% python3 -q
>>> import numpy as np
>>> np.set_printoptions(suppress=True, linewidth=100)
>>> F = np.tril(np.array([[0, 0, 0, 1, 2, 1, 2, 2],
...     [0, 0, 1, 1, 2, 0, 2, 0],
...     [1, 0, 0, 2, 2, 0, 2, 0],
...     [0, 0, 1, 2, 2, 0, 1, 1],
...     [0, 2, 1, 1, 2, 2, 0, 2],
...     [0, 2, 0, 2, 1, 1, 2, 2],
...     [2, 2, 1, 0, 1, 2, 0, 1],
...     [1, 1, 2, 0, 2, 2, 2, 1]]), -1) + np.eye(8, dtype=int)
>>> F
array([[1, 0, 0, 0, 0, 0, 0, 0],
       [0, 1, 0, 0, 0, 0, 0, 0],
       [1, 0, 1, 0, 0, 0, 0, 0],
       [0, 0, 1, 1, 0, 0, 0, 0],
       [0, 2, 1, 1, 1, 0, 0, 0],
       [0, 2, 0, 2, 1, 1, 0, 0],
       [2, 2, 1, 0, 1, 2, 1, 0],
       [1, 1, 2, 0, 2, 2, 2, 1]])
>>> O, evecs = np.linalg.qr(F[:, :7])[0], np.linalg.qr(F[:, 7:])[0]
>>> s = np.linalg.svd(O.T @ evecs, compute_uv=False)
>>> s.round(1)
array([1.])
>>> np.round(np.degrees(np.arccos(s.clip(0, 1))), 1)
array([8.8])
>>> vec = np.array([0, 2, -1, -2, 3, -3, 2, -3])
>>> rhs = F @ vec
>>> c, lr = np.zeros(8), 1 / np.linalg.norm(F, 2) ** 2
>>> for i in range(300):
...     c -= lr * F.T @ (F @ c - rhs)
...     if i % 50 == 0: print(i, round(np.linalg.norm(F @ c - rhs), 1))
... 
0 4.9
50 1.2
100 0.8
150 0.7
200 0.6
250 0.5
>>> round(float(np.linalg.cond(F)), 1)
61.2
>>> vec = np.array([0, 2, -1, 0, 0, -3, -2, 2])
>>> a = np.maximum(F @ vec, 0)
>>> np.maximum(F @ (3 * vec), 0)
array([0, 6, 0, 0, 9, 3, 0, 0])
>>> F.T @ a
array([ 0, 10,  3,  5,  4,  1,  0,  0])
>>> np.round(np.tanh(F @ vec), 1)
array([ 0. ,  1. , -0.8, -0.8,  1. ,  0.8, -1. , -1. ])
>>> J = np.loadtxt("block3.csv", delimiter=",")
>>> J.round(1) + 0
array([[-0.5,  0.7, -3.6,  1.3, -0.9],
       [-0.3, -3.9, -0.6,  0.3,  0.1],
       [ 2.8, -0.3,  0.3,  0. , -2.8],
       [-0.3, -0.1, -1.2, -3.8, -0.4],
       [ 2.8,  0.1, -1.1, -0.1,  2.6]])
>>> np.round(np.linalg.svd(J, compute_uv=False), 1)
array([4., 4., 4., 4., 4.])
>>> np.round(np.linalg.norm(J, axis=0), 1)
array([4., 4., 4., 4., 4.])
>>> np.round(np.linalg.pinv(J), 1) + 0
array([[ 0. ,  0. ,  0.2,  0. ,  0.2],
       [ 0. , -0.2,  0. ,  0. ,  0. ],
       [-0.2,  0. ,  0. , -0.1, -0.1],
       [ 0.1,  0. ,  0. , -0.2,  0. ],
       [-0.1,  0. , -0.2,  0. ,  0.2]])
>>> round(np.einsum("ij,ji->", J, J), 1)
np.float64(17.5)
>>> np.round(np.poly(J), 1)
array([    1. ,     5.3,     5.3,   -21. ,  -339. , -1024. ])
>>> round(np.einsum("ii->", J), 1)
np.float64(-5.3)
>>> arr = np.load("layer12.npy")
>>> arr
array([[ -2,  -2,  -2,  -2,  -2,  -2,  -2,  -2,  -2,  -2,  -2,  -2,  -2],
       [ -2,  -4,  -4,  -4,  -4,  -4,  -4,  -4,  -4,  -4,  -4,  -4,  -4],
       [ -2,  -4,  -6,  -6,  -6,  -6,  -6,  -6,  -6,  -6,  -6,  -6,  -6],
       [ -2,  -4,  -6,  -8,  -8,  -8,  -8,  -8,  -8,  -8,  -8,  -8,  -8],
       [ -2,  -4,  -6,  -8, -10, -10, -10, -10, -10, -10, -10, -10, -10],
       [ -2,  -4,  -6,  -8, -10, -12, -12, -12, -12, -12, -12, -12, -12],
       [ -2,  -4,  -6,  -8, -10, -12, -14, -14, -14, -14, -14, -14, -14],
       [ -2,  -4,  -6,  -8, -10, -12, -14, -16, -16, -16, -16, -16, -16],
       [ -2,  -4,  -6,  -8, -10, -12, -14, -16, -18, -18, -18, -18, -18],
       [ -2,  -4,  -6,  -8, -10, -12, -14, -16, -18, -20, -20, -20, -20],
       [ -2,  -4,  -6,  -8, -10, -12, -14, -16, -18, -20, -22, -22, -22],
       [ -2,  -4,  -6,  -8, -10, -12, -14, -16, -18, -20, -22, -24, -24],
       [ -2,  -4,  -6,  -8, -10, -12, -14, -16, -18, -20, -22, -24, -26]])
>>> # symmetric, so the eigenvalues are real
>>> rng = np.random.default_rng(1518)
>>> labels = rng.permutation(13)
>>> labels
array([10, 12, 11,  0,  6,  4,  7,  5,  1,  2,  9,  3,  8])
>>> B = arr[labels][:, labels]
>>> np.allclose(B, arr)
False
>>> r0, v = arr[2], arr[3]
>>> r0 @ r0
np.int64(416)
>>> r0 @ v
np.int64(536)
>>> pr = (r0 @ v) / (r0 @ r0) * r0
>>> np.linalg.matrix_rank(np.outer(r0, v))
np.int64(1)
>>> np.round(np.linalg.norm(r0 + v) ** 2 + np.linalg.norm(r0 - v) ** 2, 1)
np.float64(2224.0)
>>> np.round(v - pr, 1)
array([ 0.6,  1.2,  1.7, -0.3, -0.3, -0.3, -0.3, -0.3, -0.3, -0.3, -0.3, -0.3, -0.3])
>>> vec = np.array([1, 0, 1, 0, 2, 0, 1, 2, 1, 2, 2, 0, 2])
>>> rhs = arr @ vec
>>> rhs
array([ -28,  -54,  -80, -104, -128, -148, -168, -186, -200, -212, -220, -224, -228])
>>> np.round(np.linalg.solve(arr, 3 * rhs), 1)
array([ 3., -0.,  3., -0.,  6., -0.,  3.,  6.,  3.,  6.,  6., -0.,  6.])
>>> np.round(np.linalg.solve(arr, rhs + arr[:, 5]), 1)
array([ 1., -0.,  1., -0.,  2.,  1.,  1.,  2.,  1.,  2.,  2., -0.,  2.])
>>> np.round(np.linalg.solve(arr.T, arr[1]), 1)
array([-0.,  1., -0., -0., -0., -0., -0., -0., -0., -0., -0., -0., -0.])
>>> np.round(np.linalg.solve(arr, arr[:, 10]), 1)
array([-0., -0., -0., -0., -0., -0., -0., -0., -0., -0.,  1., -0., -0.])
>>> np.round(np.linalg.solve(arr, rhs), 1)
array([ 1., -0.,  1., -0.,  2., -0.,  1.,  2.,  1.,  2.,  2., -0.,  2.])
>>> B = np.array([[3, -7, 0],
...     [5, 3, 7],
...     [9, 2, 6],
...     [2, 4, -9],
...     [3, 4, -5],
...     [0, -8, -8],
...     [-5, 2, -8],
...     [2, -6, 9],
...     [-4, -8, 1],
...     [4, 8, 2],
...     [-5, 8, 5],
...     [5, -7, 6],
...     [-9, 5, -9]])
>>> arr @ B
array([[-20,   0,   6],
       [-34, -14,  12],
       [-38, -22,  32],
       [-24, -26,  64],
       [ -6, -22,  78],
       [ 18, -10,  82],
       [ 42, -14,  70],
       [ 56, -14,  42],
       [ 74, -26,  32],
       [ 84, -54,  24],
       [102, -66,  20],
       [110, -62,  26],
       [128, -72,  44]])
>>> np.einsum("ij,ij->i", arr, arr)
array([  52,  196,  416,  696, 1020, 1372, 1736, 2096, 2436, 2740, 2992, 3176, 3276])
>>> np.einsum("ik,kj->ji", arr, B)
array([[-20, -34, -38, -24,  -6,  18,  42,  56,  74,  84, 102, 110, 128],
       [  0, -14, -22, -26, -22, -10, -14, -14, -26, -54, -66, -62, -72],
       [  6,  12,  32,  64,  78,  82,  70,  42,  32,  24,  20,  26,  44]])
>>> np.linalg.matrix_rank(F - F[0, 0] * np.eye(8))
np.int64(6)
>>> [int(np.linalg.matrix_rank(np.linalg.matrix_power(F, p))) for p in range(1, 9)]
[8, 8, 8, 8, 8, 8, 8, 8]
>>> np.prod(np.diag(F)), round(np.linalg.det(F), 1)
(np.int64(1), np.float64(1.0))
>>> np.round(np.sort(np.linalg.eigvals(F)), 1)
array([1., 1., 1., 1., 1., 1., 1., 1.])
>>> K = np.load("test18.npy")
>>> K
array([[0, 2, 3, 0, 0, 1, 3, 3, 2, 0, 2, 3, 1, 2],
       [0, 0, 2, 2, 3, 0, 1, 1, 3, 0, 2, 3, 3, 0],
       [0, 0, 0, 0, 3, 2, 1, 3, 0, 2, 3, 1, 2, 2],
       [0, 0, 0, 0, 2, 0, 3, 3, 2, 0, 0, 2, 3, 0],
       [0, 0, 0, 0, 0, 0, 2, 2, 3, 1, 0, 2, 3, 1],
       [0, 0, 0, 0, 0, 0, 0, 0, 3, 0, 2, 2, 1, 3],
       [0, 0, 0, 0, 0, 0, 0, 3, 0, 3, 1, 0, 3, 2],
       [0, 0, 0, 0, 0, 0, 0, 0, 0, 2, 0, 2, 2, 1],
       [0, 0, 0, 0, 0, 0, 0, 0, 0, 1, 2, 1, 2, 0],
       [0, 0, 0, 0, 0, 0, 0, 0, 0, 0, 3, 0, 2, 2],
       [0, 0, 0, 0, 0, 0, 0, 0, 0, 0, 0, 2, 3, 2],
       [0, 0, 0, 0, 0, 0, 0, 0, 0, 0, 0, 0, 2, 0],
       [0, 0, 0, 0, 0, 0, 0, 0, 0, 0, 0, 0, 0, 3],
       [0, 0, 0, 0, 0, 0, 0, 0, 0, 0, 0, 0, 0, 0]])
>>> U, s, vt = np.linalg.svd(K)
>>> evecs = vt[:(s > 1e-8).sum()]
>>> vec = K[4] + 3 * K[12] + rng.integers(2) * np.eye(14)[2]
>>> vec
array([ 0.,  0.,  0.,  0.,  0.,  0.,  2.,  2.,  3.,  1.,  0.,  2.,  3., 10.])
>>> round(np.linalg.norm(vec - evecs.T @ evecs @ vec), 1)
np.float64(0.0)
>>> np.round(np.diag(evecs.T @ evecs), 1)
array([0. , 0.5, 0.8, 0.8, 1. , 1. , 1. , 1. , 1. , 1. , 1. , 1. , 1. , 1. ])
>>> feats = np.loadtxt("w.csv", delimiter=",")
>>> feats
array([[-4., -5.,  2.,  4., -3.,  7.,  0.,  6.,  9.,  0., -9., -5.],
       [ 0.,  8., -9., -5., -7.,  0.,  3., -4., -4.,  8., -6., -2.],
       [-3.,  7., -2.,  1., -2.,  4.,  6.,  0., -4., -7.,  3.,  0.],
       [ 1.,  1.,  2., -7., -6., -1.,  6.,  5., -4.,  0.,  0.,  2.],
       [-3.,  5., -3., -2.,  5.,  1., -1.,  2.,  1., -5., -1.,  6.],
       [-4.,  1., -3., -8.,  9.,  2.,  4.,  0.,  7.,  3.,  0., -9.],
       [ 3., -9., -8.,  7., -6.,  1.,  0.,  3.,  7.,  4.,  3., -3.],
       [ 1., -3., -2., -3., -5., -3., -1., -6.,  8., -3.,  4.,  0.],
       [ 6., -3., -4., -1., -7.,  8.,  8.,  5.,  8.,  2.,  8.,  8.],
       [ 9.,  7., -5., -5.,  8., -2.,  6.,  3.,  1.,  1.,  1., -7.],
       [ 0.,  0., -5.,  8.,  0., -6.,  3., -3., -7., -5., -8.,  4.],
       [ 4., -3., -1., -8., -4.,  2.,  0., -9., -8.,  7.,  7., -2.]])
>>> cov = feats.T @ feats
>>> np.round(np.linalg.svd(feats, compute_uv=False) ** 2, 1)
array([762. , 695.8, 569.2, 408.4, 361.5, 250.8, 168.8, 105. ,  93.7,  54.3,  33.8,  13.8])
>>> cov
array([[ 194.,  -16.,  -78.,  -53.,  -48.,  -14.,   76.,   -1.,   -5.,   82.,  128.,    8.],
       [ -16.,  322.,  -54., -140.,  131.,  -45.,   92.,  -23., -177.,  -54.,  -64.,   -8.],
       [ -78.,  -54.,  246.,   14.,   57.,   -1., -111.,   29.,  -36.,  -73.,   -3.,   30.],
       [ -53., -140.,   14.,  371.,  -47.,  -25.,  -92.,   72.,   42., -127., -125.,   90.],
       [ -48.,  131.,   57.,  -47.,  394.,  -71.,  -41.,   27.,    3.,  -83.,  -56., -120.],
       [ -14.,  -45.,   -1.,  -25.,  -71.,  189.,   62.,   94.,  137.,   44.,   63.,   -2.],
       [  76.,   92., -111.,  -92.,  -41.,   62.,  208.,   71.,    8.,    9.,   43.,   -2.],
       [  -1.,  -23.,   29.,   72.,   27.,   94.,   71.,  250.,  161.,  -47.,  -43.,   16.],
       [  -5., -177.,  -36.,   42.,    3.,  137.,    8.,  161.,  470.,   12.,   48.,  -78.],
       [  82.,  -54.,  -73., -127.,  -83.,   44.,    9.,  -47.,   12.,  251.,   42., -110.],
       [ 128.,  -64.,   -3., -125.,  -56.,   63.,   43.,  -43.,   48.,   42.,  330.,   53.],
       [   8.,   -8.,   30.,   90., -120.,   -2.,   -2.,   16.,  -78., -110.,   53.,  292.]])
>>> np.diag(cov)
array([194., 322., 246., 371., 394., 189., 208., 250., 470., 251., 330., 292.])
>>> (feats @ feats.T).shape
(12, 12)
